In [1]: import numpy as np

In [2]: import numpy.linalg as la

In [3]: np.set_printoptions(precision=3, suppress=True, linewidth=160)

In [4]: K = np.load("data.npy")

In [5]: K
Out[5]: 
array([[2, 2, 1],
       [2, 2, 2],
       [1, 2, 2]])

In [6]: rng = np.random.default_rng(81775)

In [7]: labels = rng.permutation(3)

In [8]: labels
Out[8]: array([1, 2, 0])

In [9]: out = K[labels][:, labels]

In [10]: out
Out[10]: 
array([[2, 2, 2],
       [2, 2, 1],
       [2, 1, 2]])

In [11]: np.allclose(out, K)
Out[11]: False

In [12]: vals, V = la.eigh(K)

In [13]: x0 = np.array([2, 3, 0])

In [14]: V * np.abs(vals) @ V.T
Out[14]: 
array([[2.154, 1.741, 1.154],
       [1.741, 2.437, 1.741],
       [1.154, 1.741, 2.154]])

In [15]: np.abs(K).sum(axis=1).max(), np.round(np.abs(vals).max(), 3)
Out[15]: (np.int64(6), np.float64(5.372))

In [16]: x0 @ K @ x0
Out[16]: np.int64(50)

In [17]: la.eigvalsh(K[1:, 1:])
Out[17]: array([0., 4.])

In [18]: np.trace(K)
Out[18]: np.int64(6)

In [19]: round(la.det(K), 3)
Out[19]: np.float64(-2.0)

In [20]: np.sort(np.abs(la.eigvals(K)))
Out[20]: array([0.372, 1.   , 5.372])

In [21]: out = np.array([[0, 0], [1, 2], [-1, -1]])

In [22]: K @ out
Out[22]: 
array([[1, 3],
       [0, 2],
       [0, 2]])

In [23]: la.matrix_rank(np.vstack([K, out.T]))
Out[23]: np.int64(3)

In [24]: la.matrix_rank(K @ out)
Out[24]: np.int64(2)

In [25]: np.vstack([K, out.T]).shape
Out[25]: (5, 3)

In [26]: np.einsum("ij->j", K)
Out[26]: array([5, 6, 5])

In [27]: np.poly(K)
Out[27]: array([ 1., -6.,  3.,  2.])

In [28]: np.round(la.eigvals(K).sum().real, 3)
Out[28]: np.float64(6.0)

In [29]: round(float(la.det(2 * K)), 3), np.round(la.det(K), 3)
Out[29]: (-16.0, np.float64(-2.0))

In [30]: m1 = np.loadtxt("mat.csv", delimiter=",")

In [31]: m1
Out[31]: 
array([[-2.,  1.,  0.,  0.,  0.,  0.,  0.,  0.,  0.],
       [ 0., -2.,  1.,  0.,  0.,  0.,  0.,  0.,  0.],
       [ 0.,  0., -2.,  1.,  0.,  0.,  0.,  0.,  0.],
       [ 0.,  0.,  0., -2.,  1.,  0.,  0.,  0.,  0.],
       [ 0.,  0.,  0.,  0., -2.,  1.,  0.,  0.,  0.],
       [ 0.,  0.,  0.,  0.,  0., -2.,  1.,  0.,  0.],
       [ 0.,  0.,  0.,  0.,  0.,  0., -2.,  1.,  0.],
       [ 0.,  0.,  0.,  0.,  0.,  0.,  0., -2.,  1.],
       [ 0.,  0.,  0.,  0.,  0.,  0.,  0.,  0., -2.]])

In [32]: m1[8] @ m1[7]
Out[32]: np.float64(-2.0)

In [33]: np.round(la.norm(m1, 1), 3), np.round(la.norm(m1, np.inf), 3)
Out[33]: (np.float64(3.0), np.float64(3.0))

In [34]: la.norm(m1, axis=0)
Out[34]: array([2.   , 2.236, 2.236, 2.236, 2.236, 2.236, 2.236, 2.236, 2.236])

In [35]: np.round(la.norm(m1) ** 2 / la.norm(m1, 2) ** 2, 3)
Out[35]: np.float64(5.005)

In [36]: round(float(la.norm(m1, 2)), 3)
Out[36]: 2.965

In [37]: A = np.load("dump.npy")

In [38]: A
Out[38]: 
array([[1, 1, 1, 3, 1, 0, 0],
       [1, 1, 1, 1, 3, 1, 0],
       [1, 1, 1, 1, 1, 3, 1],
       [3, 1, 1, 1, 1, 1, 3],
       [1, 3, 1, 1, 1, 1, 1],
       [0, 1, 3, 1, 1, 1, 1],
       [0, 0, 1, 3, 1, 1, 1]])

In [39]: x0 = np.array([1, 1, 3, 1, 2, 2, 3])

In [40]: a = np.maximum(A @ x0, 0)

In [41]: A * (a > 1e-9)[:, None]
Out[41]: 
array([[1, 1, 1, 3, 1, 0, 0],
       [1, 1, 1, 1, 3, 1, 0],
       [1, 1, 1, 1, 1, 3, 1],
       [3, 1, 1, 1, 1, 1, 3],
       [1, 3, 1, 1, 1, 1, 1],
       [0, 1, 3, 1, 1, 1, 1],
       [0, 0, 1, 3, 1, 1, 1]])

In [42]: q, r_ = la.qr(A)

In [43]: np.round(q.T @ q, 3) + 0
Out[43]: 
array([[1., 0., 0., 0., 0., 0., 0.],
       [0., 1., 0., 0., 0., 0., 0.],
       [0., 0., 1., 0., 0., 0., 0.],
       [0., 0., 0., 1., 0., 0., 0.],
       [0., 0., 0., 0., 1., 0., 0.],
       [0., 0., 0., 0., 0., 1., 0.],
       [0., 0., 0., 0., 0., 0., 1.]])

In [44]: round(float(np.trace(q @ q.T)), 3)
Out[44]: 7.0

In [45]: labels = rng.permutation(7)

In [46]: out = A[:, labels] * rng.choice([-1, 1], 7)

In [47]: out
Out[47]: 
array([[-3,  0,  0,  1, -1, -1,  1],
       [-1, -1,  0,  3, -1, -1,  1],
       [-1, -3, -1,  1, -1, -1,  1],
       [-1, -1, -3,  1, -1, -1,  3],
       [-1, -1, -1,  1, -3, -1,  1],
       [-1, -1, -1,  1, -1, -3,  0],
       [-3, -1, -1,  1,  0, -1,  0]])

In [48]: left, _, Vt = la.svd(A.T @ out)

In [49]: labels
Out[49]: array([3, 5, 6, 4, 1, 2, 0])

In [50]: np.round(la.lstsq(A, out)[0], 3) + 0
Out[50]: 
array([[ 0.,  0.,  0.,  0.,  0.,  0.,  1.],
       [ 0.,  0.,  0.,  0., -1.,  0.,  0.],
       [ 0.,  0.,  0.,  0.,  0., -1.,  0.],
       [-1.,  0.,  0.,  0.,  0.,  0.,  0.],
       [ 0.,  0.,  0.,  1.,  0.,  0.,  0.],
       [ 0., -1.,  0.,  0.,  0.,  0.,  0.],
       [ 0.,  0., -1.,  0.,  0.,  0.,  0.]])
